In [1]: import numpy as np

In [2]: np.set_printoptions(precision=2, suppress=True, linewidth=140, sign=" ")

In [3]: data = np.loadtxt("dump.csv", delimiter=",")

In [4]: print(data)
[[  1.  -3.   9. -27.]
 [  1.  -2.   4.  -8.]
 [  1.  -1.   1.  -1.]
 [  1.   0.   0.   0.]]

In [5]: out = data[0, 0] * data[1:] - np.outer(data[1:, 0], data[0])

In [6]: print(out)
[[ 0.  1. -5. 19.]
 [ 0.  2. -8. 26.]
 [ 0.  3. -9. 27.]]

In [7]: print(np.linalg.matrix_rank(out), np.linalg.matrix_rank(data))
3 4

In [8]: print(data[:, 0] / data[0, 0])
[ 1.  1.  1.  1.]

In [9]: print(data.mean(axis=0))
[ 1.  -1.5  3.5 -9. ]

In [10]: print(data - data[0])
[[ 0.  0.  0.  0.]
 [ 0.  1. -5. 19.]
 [ 0.  2. -8. 26.]
 [ 0.  3. -9. 27.]]

In [11]: np.zeros(4, 4)
Traceback (most recent call last):
  Cell In[11], line 1
    np.zeros(4, 4)
TypeError: Cannot interpret '4' as a data type


In [12]: print(np.count_nonzero(data))
13

In [13]: print(np.linalg.svd(data, compute_uv=False))
[ 30.07   2.24   0.92   0.19]

In [14]: print(data.shape)
(4, 4)

In [15]: vec = np.array([-4, 2, -4, -5])

In [16]: target = data @ vec

In [17]: beta, lr = np.zeros(4), 1 / np.linalg.norm(data, 2) ** 2

In [18]: for i in range(30):
    ...:     beta -= lr * data.T @ (data @ beta - target)
    ...:     if i % 10 == 0: print(i, round(np.linalg.norm(data @ beta - target), 2))
    ...: 
0 15.35
10 14.52
20 13.74

In [19]: print(beta)
[-0.5   0.25  0.43 -3.07]

In [20]: U, sv, Vh = np.linalg.svd(data)

In [21]: print(sv)
[ 30.07   2.24   0.92   0.19]

In [22]: out = U[:, :1] @ np.diag(sv[:1]) @ Vh[:1]

In [23]: print(np.linalg.matrix_rank(out))
1

In [24]: print(round(np.linalg.norm(data - out, 2), 2), np.round(sv[1], 2))
2.24 2.24

In [25]: print(np.linalg.matrix_rank(data, rtol=0.05))
2

In [26]: print(round(np.linalg.det(data), 2))
12.0

In [27]: print((data - data.T) / 2)
[[  0.   -2.    4.  -14. ]
 [  2.    0.    2.5  -4. ]
 [ -4.   -2.5   0.   -0.5]
 [ 14.    4.    0.5   0. ]]

In [28]: print(np.linalg.matrix_power(data, 2))
[[-20.  -6.   6. -12.]
 [ -5.  -3.   5. -15.]
 [  0.  -2.   6. -20.]
 [  1.  -3.   9. -27.]]

In [29]: assert data == data.T
Traceback (most recent call last):
  Cell In[29], line 1
    assert data == data.T
ValueError: The truth value of an array with more than one element is ambiguous. Use a.any() or a.all()


In [30]: print(np.trace(data))
0.0

In [31]: print(data @ data)
[[-20.  -6.   6. -12.]
 [ -5.  -3.   5. -15.]
 [  0.  -2.   6. -20.]
 [  1.  -3.   9. -27.]]

In [32]: print((data + data.T) / 2)
[[  1.   -1.    5.  -13. ]
 [ -1.   -2.    1.5  -4. ]
 [  5.    1.5   1.   -0.5]
 [-13.   -4.   -0.5   0. ]]

In [33]: W0 = np.loadtxt("a.csv", delimiter=",")

In [34]: print(W0)
[[ 3.  0.  0.  0.]
 [ 2.  2.  0.  0.]
 [ 0.  0.  3.  0.]
 [ 0.  0.  2.  2.]]

In [35]: print(np.trace(W0))
10.0

In [36]: print(round(float(np.linalg.det(W0)), 2))
36.0

In [37]: print(np.sort(np.abs(np.linalg.eigvals(W0))))
[ 2.  2.  3.  3.]

In [38]: A = np.array([[0, 1, 0, 0, 0, 0, 0],
    ...:     [1, 0, 0, 0, 0, 0, 0],
    ...:     [0, 0, 0, 0, 0, 0, 0],
    ...:     [0, 0, 0, 0, 0, 1, 0],
    ...:     [0, 0, 0, 0, 0, 1, 1],
    ...:     [0, 0, 0, 1, 1, 0, 1],
    ...:     [0, 0, 0, 0, 1, 1, 0]])

In [39]: theta = np.radians(30)

In [40]: R = np.eye(7)

In [41]: R[5, 5] = R[6, 6] = np.cos(theta)

In [42]: R[5, 6], R[6, 5] = -np.sin(theta), np.sin(theta)

In [43]: print(R)
[[ 1.    0.    0.    0.    0.    0.    0.  ]
 [ 0.    1.    0.    0.    0.    0.    0.  ]
 [ 0.    0.    1.    0.    0.    0.    0.  ]
 [ 0.    0.    0.    1.    0.    0.    0.  ]
 [ 0.    0.    0.    0.    1.    0.    0.  ]
 [ 0.    0.    0.    0.    0.    0.87 -0.5 ]
 [ 0.    0.    0.    0.    0.    0.5   0.87]]

In [44]: out = A @ R.T

In [45]: print(np.round(np.linalg.det(R), 2), round(np.trace(R), 2))
1.0 6.73

In [46]: print(np.allclose(np.linalg.norm(A, axis=1), np.linalg.norm(out, axis=1)))
True

In [47]: print(np.allclose(A @ A.T, out @ out.T))
True

In [48]: U, sv = np.linalg.svd(data)
Traceback (most recent call last):
  Cell In[48], line 1
    U, sv = np.linalg.svd(data)
ValueError: too many values to unpack (expected 2)


In [49]: U, sv, Vh = np.linalg.svd(data, full_matrices=False)

In [50]: print(np.round(Vh @ Vh.T, 2) + 0)
[[ 1.  0.  0.  0.]
 [ 0.  1.  0.  0.]
 [ 0.  0.  1.  0.]
 [ 0.  0.  0.  1.]]

In [51]: print(U.shape, sv.shape, Vh.shape)
(4, 4) (4,) (4, 4)

In [52]: print(np.round(U.T @ data @ Vh.T, 2) + 0)
[[ 30.07   0.     0.     0.  ]
 [  0.     2.24   0.     0.  ]
 [  0.     0.     0.92   0.  ]
 [  0.     0.     0.     0.19]]

In [53]: print(sv / sv[0])
[ 1.    0.07  0.03  0.01]

In [54]: U, sv, Vh = np.linalg.svd(A)

In [55]: V = Vh[:(sv > 1e-8).sum()]

In [56]: rng = np.random.default_rng(86487)

In [57]: vec = A[2] + 2 * A[6] + rng.integers(2) * np.eye(7)[4]

In [58]: print(vec)
[ 0.  0.  0.  0.  3.  2.  0.]

In [59]: print(np.diag(V.T @ V))
[ 1.  1.  0.  1.  1.  1.  1.]

In [60]: print(np.linalg.matrix_rank(np.vstack([A, vec])))
6
